$ ipython --no-banner

In [1]: import numpy as np

In [2]: np.set_printoptions(suppress=True, linewidth=200)

In [3]: def rnd(a):
   ...:     return np.round(a, 2) + 0
   ...: 

In [4]: Z = np.array([[2, 2, 1, 3, -3, 3, 2],
   ...:     [3, 2, -3, -3, 2, -3, 2],
   ...:     [-3, 1, -3, -3, -1, 2, -1]])

In [5]: arr = np.repeat(Z, 11 // 3, axis=0)

In [6]: rng = np.random.default_rng(991867)

In [7]: arr = arr + 0.05 * rng.normal(size=arr.shape)

In [8]: rnd(arr)
Out[8]: 
array([[ 1.93,  1.98,  1.03,  3.05, -3.  ,  2.99,  1.97],
       [ 1.94,  2.  ,  1.04,  3.01, -3.04,  3.02,  2.06],
       [ 2.02,  1.94,  0.99,  2.97, -3.03,  3.  ,  1.99],
       [ 2.96,  1.99, -2.99, -2.99,  1.99, -3.09,  1.98],
       [ 3.02,  2.08, -2.95, -2.97,  2.07, -3.07,  2.01],
       [ 2.99,  2.01, -3.01, -2.95,  1.94, -3.08,  2.05],
       [-2.98,  1.04, -3.  , -3.02, -0.98,  2.  , -0.96],
       [-2.95,  0.94, -3.08, -3.  , -1.05,  2.06, -0.97],
       [-2.93,  1.1 , -2.97, -3.03, -0.97,  1.93, -0.89]])

In [9]: u = np.array([0, 1, -3])

In [10]: rnd(np.polyval(u, arr[5]))
Out[10]: array([-0.01, -0.99, -6.01, -5.95, -1.06, -6.08, -0.95])

In [11]: U, sig = np.linalg.svd(arr)
ValueError: too many values to unpack (expected 2)


In [12]: U, sig, VT = np.linalg.svd(arr, full_matrices=False)

In [13]: rnd(np.abs(VT[0]))
Out[13]: array([0.04, 0.07, 0.47, 0.62, 0.4 , 0.47, 0.  ])

In [14]: print(np.abs(U[:, 0]).round(6).argmax())
3

In [15]: rnd(sig / sig[0])
Out[15]: array([1.  , 0.79, 0.65, 0.01, 0.01, 0.  , 0.  ])

In [16]: rnd(sig)
Out[16]: array([13.38, 10.61,  8.65,  0.18,  0.1 ,  0.06,  0.04])

In [17]: P = arr @ np.linalg.solve(arr.T @ arr, arr.T)

In [18]: rnd(np.linalg.eigvalsh(P))
Out[18]: array([0., 0., 1., 1., 1., 1., 1., 1., 1.])

In [19]: print(rnd(np.diag(P)))
[0.97 0.91 0.89 0.53 0.96 0.71 0.39 0.87 0.77]

In [20]: rnd(np.trace(P))
Out[20]: np.float64(7.0)

In [21]: rnd(P @ arr[:, 0])
Out[21]: array([ 1.93,  1.94,  2.02,  2.96,  3.02,  2.99, -2.98, -2.95, -2.93])

In [22]: M2 = arr + rng.integers(-2, 3, (9, 3)) @ rng.integers(-2, 3, (3, 7))

In [23]: rnd(M2)
Out[23]: 
array([[-0.07,  1.98,  5.03, -0.95, -1.  ,  3.99, -2.03],
       [ 5.94, -1.  , -2.96,  6.01,  0.96, -1.98,  8.06],
       [ 6.02, -0.06, -3.01,  4.97, -3.03,  1.  ,  5.99],
       [ 6.96, -1.01, -4.99, -3.99,  3.99, -5.09,  3.98],
       [ 6.02,  1.08, -5.95, -1.97,  0.07, -3.07,  4.01],
       [ 5.99,  0.01, -6.01, -0.95,  3.94, -6.08,  6.05],
       [-1.98,  2.04, -8.  ,  3.98, -2.98,  0.  ,  5.04],
       [ 1.05, -1.06, -5.08, -5.  , -3.05,  3.06, -0.97],
       [-0.93, -0.9 , -0.97, -9.03, -0.97,  3.93, -4.89]])

In [24]: rnd(np.linalg.svd(M2 - arr, compute_uv=False))
Out[24]: array([20.47, 10.86,  7.28,  0.  ,  0.  ,  0.  ,  0.  ])

In [25]: np.abs(M2 - arr).sum(axis=1)
Out[25]: array([17., 29., 18., 16., 12., 19., 24., 13., 18.])

In [26]: rnd(M2 - arr)
Out[26]: 
array([[-2.,  0.,  4., -4.,  2.,  1., -4.],
       [ 4., -3., -4.,  3.,  4., -5.,  6.],
       [ 4., -2., -4.,  2.,  0., -2.,  4.],
       [ 4., -3., -2., -1.,  2., -2.,  2.],
       [ 3., -1., -3.,  1., -2.,  0.,  2.],
       [ 3., -2., -3.,  2.,  2., -3.,  4.],
       [ 1.,  1., -5.,  7., -2., -2.,  6.],
       [ 4., -2., -2., -2., -2.,  1.,  0.],
       [ 2., -2.,  2., -6.,  0.,  2., -4.]])
